$ python3 -q
>>> import numpy as np
>>> import numpy.linalg as la
>>> np.set_printoptions(precision=1, suppress=True, linewidth=140)
>>> def tidy(a):
...     return np.round(a, 1) + 0
... 
>>> feats = np.load("arr.npy")
>>> print(feats)
[[  1  -3   9 -27]
 [  1  -2   4  -8]
 [  1  -1   1  -1]
 [  1   0   0   0]
 [  1   1   1   1]]
>>> theta = np.radians(36)
>>> r_ = np.eye(4)
>>> r_[3, 3] = r_[1, 1] = np.cos(theta)
>>> r_[3, 1], r_[1, 3] = -np.sin(theta), np.sin(theta)
>>> print(tidy(r_))
[[ 1.   0.   0.   0. ]
 [ 0.   0.8  0.   0.6]
 [ 0.   0.   1.   0. ]
 [ 0.  -0.6  0.   0.8]]
>>> M2 = feats @ r_.T
>>> print(np.allclose(la.norm(feats, axis=1), la.norm(M2, axis=1)))
True
>>> print(tidy(la.svd(feats, compute_uv=False)), tidy(la.svd(M2, compute_uv=False)))
[30.1  2.5  1.6  0.9] [30.1  2.5  1.6  0.9]
>>> print(tidy(np.abs(M2 - feats).max(axis=0)))
[ 0.  15.3  0.   6.9]
>>> M2 = feats / la.norm(feats, axis=1)
Traceback (most recent call last):
  File "<python-input-15>", line 1, in <module>
    M2 = feats / la.norm(feats, axis=1)
         ~~~~~~^~~~~~~~~~~~~~~~~~~~~~~~
ValueError: operands could not be broadcast together with shapes (5,4) (5,) 
>>> M2 = feats / la.norm(feats, axis=1, keepdims=True)
>>> G = M2 @ M2.T
>>> print(np.argwhere(np.triu(np.abs(G) > 0.95, 1)))
[[0 1]]
>>> print((G - 2 * np.eye(5)).round(6).argmax(axis=1))
[1 0 1 2 3]
>>> print(tidy(G))
[[ 1.   1.   0.7  0.  -0.3]
 [ 1.   1.   0.8  0.1 -0.3]
 [ 0.7  0.8  1.   0.5  0. ]
 [ 0.   0.1  0.5  1.   0.5]
 [-0.3 -0.3  0.   0.5  1. ]]
>>> print(np.degrees(np.arccos(np.clip(G[2, 4], -1, 1))))
90.0
>>> print((np.abs(G) > 0.9).astype(int))
[[1 1 0 0 0]
 [1 1 0 0 0]
 [0 0 1 0 0]
 [0 0 0 1 0]
 [0 0 0 0 1]]
>>> F = np.load("run15.npy")
>>> print(F)
[[-1  1 -1  1  2  1]
 [-2  0 -1  2 -1  2]
 [ 1  1  1  0  0 -1]
 [-2  1  0  1  0 -1]
 [ 0 -2  2 -2  1  0]
 [ 0  0 -2  1  0  2]
 [-2  2  1  2 -1 -2]
 [ 2  0  0 -1 -1 -1]
 [ 1  2  1  1 -1  0]
 [-1  0  2  0  1 -2]]
>>> r0, v = F[9], F[2]
>>> print(r0 @ r0)
10
>>> pr = (r0 @ v) / (r0 @ r0) * r0
>>> print(v - pr)
[ 1.3  1.   0.4  0.  -0.3 -0.4]
>>> x0 = np.array([1, 2, 0, 3, 0, 3])
>>> target = F @ x0
>>> beta, lr = np.zeros(6), 1 / la.norm(F, 2) ** 2
>>> for i in range(250):
...     beta -= lr * F.T @ (F @ beta - target)
...     if i % 50 == 0: print(i, round(la.norm(F @ beta - target), 1))
... 
0 6.9
50 0.3
100 0.2
150 0.1
200 0.1
>>> print(tidy(la.cond(F)))
11.5
